% ipython --no-banner

In [1]: import numpy as np

In [2]: np.set_printoptions(precision=2, suppress=True, linewidth=200, sign=" ")

In [3]: mat = np.load("block15.npy")

In [4]: mat
Out[4]: 
array([[ 1.,  0.,  3.,  0.],
       [ 2.,  5.,  4.,  0.],
       [ 3.,  4.,  2.,  0.],
       [ 0.,  0.,  0.,  0.]])

In [5]: # 2 groups of indices that never mix

In [6]: U, sigma, VT = np.linalg.svd(mat, full_matrices=False)

In [7]: np.round(np.sqrt((sigma ** 2).sum()), 2), round(np.linalg.norm(mat), 2)
Out[7]: (np.float64(9.17), np.float64(9.17))

In [8]: (sigma > 1e-8).sum()
Out[8]: np.int64(3)

In [9]: np.round(U.T @ U, 2) + 0
Out[9]: 
array([[ 1.,  0.,  0.,  0.],
       [ 0.,  1.,  0.,  0.],
       [ 0.,  0.,  1.,  0.],
       [ 0.,  0.,  0.,  1.]])

In [10]: np.allclose(U * sigma @ VT, mat)
Out[10]: True

In [11]: np.cumsum(sigma ** 2) / np.sum(sigma ** 2)
Out[11]: array([ 0.91,  0.98,  1.  ,  1.  ])

In [12]: np.round(VT @ VT.T, 2) + 0
Out[12]: 
array([[ 1.,  0.,  0.,  0.],
       [ 0.,  1.,  0.,  0.],
       [ 0.,  0.,  1.,  0.],
       [ 0.,  0.,  0.,  1.]])

In [13]: U.shape, sigma.shape, VT.shape
Out[13]: ((4, 4), (4,), (4, 4))

In [14]: np.abs(U[:, 0]).round(6).argmax()
Out[14]: np.int64(1)

In [15]: rng = np.random.default_rng(38)

In [16]: lab = rng.permutation(4)

In [17]: lab
Out[17]: array([ 3,  0,  1,  2])

In [18]: other = mat[lab][:, lab]

In [19]: np.allclose(other, mat)
Out[19]: False

In [20]: other
Out[20]: 
array([[ 0.,  0.,  0.,  0.],
       [ 0.,  1.,  0.,  3.],
       [ 0.,  2.,  5.,  4.],
       [ 0.,  3.,  4.,  2.]])

In [21]: np.sort(np.abs(np.linalg.eigvals(other)))
Out[21]: array([ 0.  ,  1.51,  2.08,  8.57])

In [22]: np.trace(other)
Out[22]: np.float64(8.0)

In [23]: np.diag(other)
Out[23]: array([ 0.,  1.,  5.,  2.])

In [24]: (mat != 0).astype(int)
Out[24]: 
array([[ 1,  0,  1,  0],
       [ 1,  1,  1,  0],
       [ 1,  1,  1,  0],
       [ 0,  0,  0,  0]])

In [25]: mat @ mat
Out[25]: 
array([[ 10.,  12.,   9.,   0.],
       [ 24.,  41.,  34.,   0.],
       [ 17.,  28.,  29.,   0.],
       [  0.,   0.,   0.,   0.]])

In [26]: np.flatnonzero(np.linalg.matrix_power((mat != 0) + (mat.T != 0) + np.eye(4), 4)[1])
Out[26]: array([ 0,  1,  2])

In [27]: round(float(np.linalg.det(mat)), 2)
Out[27]: 0.0

In [28]: round(np.linalg.det(mat.T), 2)
Out[28]: np.float64(0.0)

In [29]: np.poly(mat)
Out[29]: array([ 1., -8., -8., 27.,  0.])

In [30]: np.einsum("ij,ji->", mat, mat)
Out[30]: np.float64(80.0)

In [31]: np.round(np.linalg.eigvals(mat).sum().real, 2)
Out[31]: np.float64(8.0)

In [32]: w1 = np.array([[8, 4], [9, 7], [9, 3], [8, 2]])

In [33]: b = np.array([3, -3])

In [34]: H = np.maximum(mat @ w1 + b, 0)

In [35]: (H > 0).astype(int)
Out[35]: 
array([[ 1,  1],
       [ 1,  1],
       [ 1,  1],
       [ 1,  0]])

In [36]: (H > 0).mean(axis=0)
Out[36]: array([ 1.  ,  0.75])

In [37]: basis = np.array([[1, 0, 1], [1, 1, 2]])

In [38]: (H @ basis).round(6).argmax(axis=1)
Out[38]: array([ 2,  2,  2,  0])

In [39]: E = np.load("out6.npy")

In [40]: E
Out[40]: 
array([[ -8.55, -54.43],
       [ -4.52, -23.7 ],
       [ -8.68, -53.8 ],
       [ -5.04, -30.25],
       [ -5.13, -29.69]])

In [41]: # column 1 is much longer than the rest

In [42]: proj = E @ np.linalg.solve(E.T @ E, E.T)

In [43]: proj @ E[:, 1]
Out[43]: array([-54.43, -23.7 , -53.8 , -30.25, -29.69])

In [44]: np.round((np.eye(5) - proj) @ E, 2) + 0
Out[44]: 
array([[ 0.,  0.],
       [ 0.,  0.],
       [ 0.,  0.],
       [ 0.,  0.],
       [ 0.,  0.]])

In [45]: np.round(np.linalg.eigvalsh(proj), 2) + 0
Out[45]: array([ 0.,  0.,  0.,  1.,  1.])

In [46]: other = np.c_[E[:, :1] @ np.array([[0]]), np.array([8, -9, 2, -1, -5])]

In [47]: other
Out[47]: 
array([[ 0.,  8.],
       [ 0., -9.],
       [ 0.,  2.],
       [ 0., -1.],
       [ 0., -5.]])

In [48]: np.linalg.norm(other - E @ np.linalg.lstsq(E, other)[0], axis=0)
Out[48]: array([ 0.  ,  2.17])

In [49]: np.linalg.matrix_rank(other)
Out[49]: np.int64(1)

In [50]: np.linalg.lstsq(E, other[:, 0])[0]
Out[50]: array([ 0.,  0.])

In [51]: w1 = np.array([[2, 1, 2, 0, 2], [-3, -2, -1, -1, 3]])

In [52]: b = np.array([-3, 4, -9, 9, 6])

In [53]: H = np.maximum(E @ w1 + b, 0)

In [54]: (H > 0).mean(axis=0)
Out[54]: array([ 1.,  1.,  1.,  1.,  0.])

In [55]: basis = np.array([[2, -1, 0], [-1, 2, 2], [1, 0, -1], [1, 0, 0], [-1, 2, -2]])

In [56]: w1 @ basis
Out[56]: 
array([[ 3,  4, -4],
       [-9,  5, -9]])

In [57]: m1 = np.load("mat.npy")

In [58]: m1
Out[58]: 
array([[-0.5 , -0.35, -0.4 ],
       [-0.8 ,  4.55,  2.3 ],
       [ 0.1 , -0.26, -0.2 ],
       [-1.8 , -0.8 , -0.4 ],
       [ 1.2 , -2.6 , -1.5 ],
       [ 0.1 ,  1.18,  0.6 ],
       [ 0.9 , -1.39, -0.6 ],
       [-0.1 , -0.94, -0.6 ],
       [-0.6 , -0.51, -0.1 ],
       [-0.2 ,  3.04,  1.2 ],
       [-0.5 , -0.77, -0.4 ],
       [ 1.6 ,  0.36,  0.  ],
       [-2.2 , -3.64, -1.8 ],
       [-1.2 , -0.75, -0.5 ],
       [ 0.2 ,  1.71,  0.9 ],
       [-1.1 ,  2.57,  1.1 ],
       [-0.9 , -0.95, -0.5 ],
       [ 1.  , -0.54, -0.2 ],
       [-2.8 , -3.29, -1.7 ],
       [ 0.2 , -2.05, -1.1 ],
       [-0.1 , -1.51, -0.6 ],
       [-0.1 ,  0.78,  0.5 ],
       [-1.4 ,  3.99,  2.1 ]])

In [59]: Xs = m1 - m1.mean(axis=0)

In [60]: vecs = np.linalg.svd(Xs)[2][:2]

In [61]: other = Xs - Xs @ vecs.T @ vecs

In [62]: (Xs @ vecs.T).std(axis=0)
Out[62]: array([ 2.34,  1.05])

In [63]: np.round(other.std(axis=0), 2) + 0
Out[63]: array([ 0.  ,  0.05,  0.1 ])

In [64]: np.round(np.linalg.norm(other) / np.linalg.norm(Xs), 2)
Out[64]: np.float64(0.04)

In [65]: Xs = m1 - m1.mean(axis=0)

In [66]: U, sigma, VT = np.linalg.svd(Xs, full_matrices=False)

In [67]: np.abs(VT[-1])
Out[67]: array([ 0.01,  0.45,  0.89])

In [68]: np.round(Xs.mean(axis=0), 2) + 0
Out[68]: array([ 0.,  0.,  0.])

In [69]: np.round(sigma ** 2 / (sigma ** 2).sum(), 2) + 0
Out[69]: array([ 0.83,  0.17,  0.  ])

In [70]: round(np.linalg.norm(m1), 2)
Out[70]: np.float64(12.47)

In [71]: np.linalg.svd(m1, compute_uv=False)
Out[71]: array([ 11.25,   5.34,   0.56])

In [72]: np.count_nonzero(m1)
Out[72]: np.int64(68)

In [73]: m1.shape
Out[73]: (23, 3)

In [74]: np.abs(m1).max()
Out[74]: np.float64(4.55)

In [75]: np.unravel_index(np.abs(m1).argmax(), m1.shape)
Out[75]: (np.int64(1), np.int64(1))

In [76]: F = np.loadtxt("data.csv", delimiter=",")

In [77]: F
Out[77]: 
array([[ 3., -6.,  2.,  4.],
       [ 2., -7.,  1.,  3.],
       [ 2., -7.,  1.,  3.],
       [ 5., -4.,  4.,  6.],
       [ 5., -4.,  4.,  6.]])

In [78]: # row 2 repeats row 1

In [79]: np.linalg.matrix_rank(F)
Out[79]: np.int64(2)

In [80]: F.shape
Out[80]: (5, 4)

In [81]: np.unravel_index(np.abs(F).argmax(), F.shape)
Out[81]: (np.int64(1), np.int64(1))

In [82]: F[:, 4]
Traceback (most recent call last):
  Cell In[82], line 1
    F[:, 4]
IndexError: index 4 is out of bounds for axis 1 with size 4


In [83]: F.mean(axis=0)
Out[83]: array([ 3.4, -5.6,  2.4,  4.4])

In [84]: np.round(np.linalg.norm(F) ** 2 / np.linalg.norm(F, 2) ** 2, 2)
Out[84]: np.float64(1.1)

In [85]: np.linalg.norm(F, axis=1).argmax()
Out[85]: np.int64(3)

In [86]: round(np.linalg.norm(F[3], 1), 2), round(float(np.linalg.norm(F[3], np.inf)), 2)
Out[86]: (np.float64(19.0), 6.0)

In [87]: np.round(np.linalg.norm(F[3] - F[4]), 2)
Out[87]: np.float64(0.0)

In [88]: np.linalg.norm(F, axis=0)
Out[88]: array([  8.19,  12.88,   6.16,  10.3 ])

In [89]: np.round(np.linalg.norm(F, 2), 2)
Out[89]: np.float64(18.53)

In [90]: round(float(np.linalg.norm(F, 1)), 2), round(float(np.linalg.norm(F, np.inf)), 2)
Out[90]: (28.0, 19.0)

In [91]: other = F / np.sqrt((F ** 2).mean(axis=1, keepdims=True))

In [92]: np.linalg.matrix_rank(F - F.mean(axis=1, keepdims=True))
Out[92]: np.int64(1)

In [93]: np.linalg.norm(other, axis=1)
Out[93]: array([ 2.,  2.,  2.,  2.,  2.])

In [94]: U, sigma, VT = np.linalg.svd(F)

In [95]: vecs = VT[:(sigma > 1e-8).sum()]

In [96]: x0 = F[2] + 3 * F[0] + rng.integers(2) * np.eye(4)[0]

In [97]: x0
Out[97]: array([ 11., -25.,   7.,  15.])

In [98]: np.diag(vecs.T @ vecs)
Out[98]: array([ 0.33,  0.98,  0.27,  0.42])

In [99]: K = np.load("a.npy")

In [100]: K
Out[100]: 
array([[ 2.7,  1. , -0.2, -1. ],
       [ 1.5,  0.6,  0.5,  1.6],
       [ 1.2, -1. , -0.2, -0.4],
       [-2.1,  0.4,  0.4, -1.2],
       [ 2.1, -0.1,  0.7, -0.6]])

In [101]: x0 = np.array([1, 1, 3, 9])

In [102]: target = K @ x0

In [103]: np.linalg.lstsq(K, target)[0]
Out[103]: array([ 1.,  1.,  3.,  9.])

In [104]: target = target + 0.05 * rng.normal(size=5)

In [105]: target
Out[105]: array([ -5.86,  18.01,  -3.99, -11.26,  -1.28])

In [106]: b, *_ = np.linalg.lstsq(K, target)

In [107]: b
Out[107]: array([ 1.  ,  1.01,  3.02,  8.98])

In [108]: other = np.array([[5, -2], [-4, -8], [5, -7], [5, 5]])

In [109]: np.linalg.matrix_rank(np.vstack([K, other.T]))
Out[109]: np.int64(4)

In [110]: np.linalg.matrix_rank(K @ other)
Out[110]: np.int64(2)

In [111]: np.einsum("ij,ij->i", K, K)
Out[111]: array([ 9.33,  5.42,  2.64,  6.17,  5.27])

In [112]: np.einsum("ik,kj->ji", K, other)
Out[112]: 
array([[  3.5,  15.6,   7. , -16.1,  11.4],
       [-17. ,  -3.3,   5. ,  -7.8, -11.3]])

In [113]: K @ other
Out[113]: 
array([[  3.5, -17. ],
       [ 15.6,  -3.3],
       [  7. ,   5. ],
       [-16.1,  -7.8],
       [ 11.4, -11.3]])

In [114]: x0 = np.array([-2, -9, 3, 8])

In [115]: target = K @ x0

In [116]: b, lr = np.zeros(4), 1 / np.linalg.norm(K, 2) ** 2

In [117]: for i in range(30):
     ...:     b -= lr * K.T @ (K @ b - target)
     ...:     if i % 5 == 0: print(i, round(np.linalg.norm(K @ b - target), 2))
     ...: 
0 18.36
5 7.01
10 3.9
15 2.55
20 1.84
25 1.4

In [118]: b
Out[118]: array([-1.99, -8.6 ,  1.86,  8.05])

In [119]: np.round(np.linalg.cond(K), 2)
Out[119]: np.float64(4.77)

In [120]: proj = K @ np.linalg.solve(K.T @ K, K.T)

In [121]: proj
Out[121]: 
array([[ 0.98, -0.06, -0.08, -0.06,  0.05],
       [-0.06,  0.79, -0.29, -0.22,  0.17],
       [-0.08, -0.29,  0.6 , -0.3 ,  0.24],
       [-0.06, -0.22, -0.3 ,  0.77,  0.18],
       [ 0.05,  0.17,  0.24,  0.18,  0.86]])

In [122]: np.round((np.eye(5) - proj) @ K, 2) + 0
Out[122]: 
array([[ 0.,  0.,  0.,  0.],
       [ 0.,  0.,  0.,  0.],
       [ 0.,  0.,  0.,  0.],
       [ 0.,  0.,  0.,  0.],
       [ 0.,  0.,  0.,  0.]])

In [123]: np.linalg.matrix_rank(np.eye(5) - proj)
Out[123]: np.int64(1)

In [124]: np.round(np.linalg.eigvalsh(proj), 2) + 0
Out[124]: array([ 0.,  1.,  1.,  1.,  1.])

In [125]: np.allclose(proj @ proj, proj)
Out[125]: True

In [126]: proj @ K[:, 2]
Out[126]: array([-0.2,  0.5, -0.2,  0.4,  0.7])

In [127]: np.round(np.trace(proj), 2)
Out[127]: np.float64(4.0)

In [128]: np.diag(proj)
Out[128]: array([ 0.98,  0.79,  0.6 ,  0.77,  0.86])

In [129]: blk = np.stack([K, -2 * K, K[::-1]])

In [130]: np.einsum("bij,cij->bc", blk, blk)
Out[130]: 
array([[ 28.83, -57.66,   5.44],
       [-57.66, 115.32, -10.88],
       [  5.44, -10.88,  28.83]])

In [131]: np.linalg.matrix_rank(blk)
Out[131]: array([ 4,  4,  4])

In [132]: np.linalg.matrix_rank(blk.reshape(3, -1))
Out[132]: np.int64(2)
